$ python -q
>>> import numpy as np
>>> from numpy import linalg as LA
>>> np.set_printoptions(precision=2, suppress=True, linewidth=100)
>>> tidy = lambda a: np.round(a, 2) + 0
>>> X = np.vander(np.arange(4) - 1, 2, increasing=True)
>>> X
array([[ 1, -1],
       [ 1,  0],
       [ 1,  1],
       [ 1,  2]])
>>> other = np.c_[X[:, :1] @ np.array([[3]]), np.array([2, 4, 4, 3])]
>>> other
array([[3, 2],
       [3, 4],
       [3, 4],
       [3, 3]])
>>> tidy(LA.norm(other - X @ LA.lstsq(X, other)[0], axis=0))
array([0.  , 1.52])
>>> LA.matrix_rank(np.c_[X, other])
np.int64(3)
>>> tidy(LA.norm(LA.qr(X)[0].T @ other, axis=0) ** 2 / ((other ** 2).sum(axis=0) + 1e-12))
array([1.  , 0.95])
>>> tidy(LA.lstsq(X, other[:, 0])[0])
array([3., 0.])
>>> print(LA.matrix_rank(other))
2
>>> M = np.load("case2.npy")
>>> M
array([[  0,   0,  -4,   6,   5],
       [  0,   0,   6,  -5, -10],
       [  4,  -6,   0,  -2,   0],
       [ -6,   5,   2,   0, -13],
       [ -5,  10,   0,  13,   0]])
>>> np.allclose(M[:-1].T @ LA.lstsq(M[:-1].T, M[-1])[0], M[-1])
True
>>> LA.lstsq(M[:-1].T, M[-1])[2]
np.int32(4)
>>> np.unique(M.round(6), axis=0).shape
(5, 5)
>>> print(np.abs(np.diag(LA.qr(M)[1])) > 1e-9)
[ True  True  True  True False]
>>> tidy(np.trace(LA.pinv(M) @ M))
np.float64(4.0)
>>> Uu, sigma, vt = LA.svd(M)
>>> vecs = vt[:(sigma > 1e-8).sum()]
>>> rng = np.random.default_rng(273)
>>> vec = M[2] + -2 * M[4] + rng.integers(2) * np.eye(5)[3]
>>> print(vec)
[ 14. -26.   0. -28.   0.]
>>> np.allclose(vecs.T @ vecs @ vec, vec)
True
>>> K = np.load("a.npy")
>>> print(tidy(K))
[[-20.8  -17.99  -5.1  -34.32]
 [-19.2  -16.29  -4.48 -31.72]
 [-14.25 -11.25  -2.62 -23.62]
 [-12.61  -9.67  -2.04 -20.93]
 [-12.16  -9.25  -1.89 -20.19]
 [-12.07  -9.17  -1.86 -20.04]
 [ -8.85  -6.29  -0.8  -14.74]
 [ -5.27  -3.46   0.17  -8.78]
 [ -4.18  -2.71   0.4   -6.96]
 [ -3.54  -2.3    0.51  -5.89]
 [ -3.5   -2.27   0.51  -5.82]
 [ -3.49  -2.26   0.51  -5.8 ]
 [ -2.6   -1.73   0.61  -4.3 ]
 [ -2.4   -1.61   0.62  -3.96]
 [ -2.34  -1.58   0.62  -3.87]
 [ -1.91  -1.34   0.63  -3.14]
 [ -1.52  -1.13   0.61  -2.49]
 [ -0.63  -0.61   0.41  -1.  ]
 [  0.31   0.66  -0.38   0.43]
 [  1.23   5.69  -1.65   1.28]
 [  2.59  13.01  -2.09   2.61]
 [  4.3   20.77  -2.02   4.51]
 [  4.92  23.38  -1.93   5.23]
 [ 10.39  44.29  -0.52  11.95]]
>>> tidy(LA.norm(K, 2) / LA.norm(K))
np.float64(0.92)
>>> rank = LA.matrix_rank(K)
>>> print(rank)
3
>>> N = LA.svd(K)[2][rank:].T
>>> tidy(N @ N.T)
array([[ 0.75, -0.06,  0.02, -0.43],
       [-0.06,  0.  ,  0.  ,  0.03],
       [ 0.02,  0.  ,  0.  , -0.01],
       [-0.43,  0.03, -0.01,  0.24]])
>>> tidy(N[:, 0] / N[np.abs(N[:, 0]).round(6).argmax(), 0])
array([ 1.  , -0.08,  0.03, -0.57])
>>> [int(LA.matrix_rank(np.delete(K, i, axis=0))) for i in range(24)]
[3, 3, 3, 3, 3, 3, 3, 3, 3, 3, 3, 3, 3, 3, 3, 3, 3, 3, 3, 3, 3, 3, 3, 3]
>>> tidy(K @ N)
array([[0.],
       [0.],
       [0.],
       [0.],
       [0.],
       [0.],
       [0.],
       [0.],
       [0.],
       [0.],
       [0.],
       [0.],
       [0.],
       [0.],
       [0.],
       [0.],
       [0.],
       [0.],
       [0.],
       [0.],
       [0.],
       [0.],
       [0.],
       [0.]])
>>> np.allclose(K @ N, 0)
True
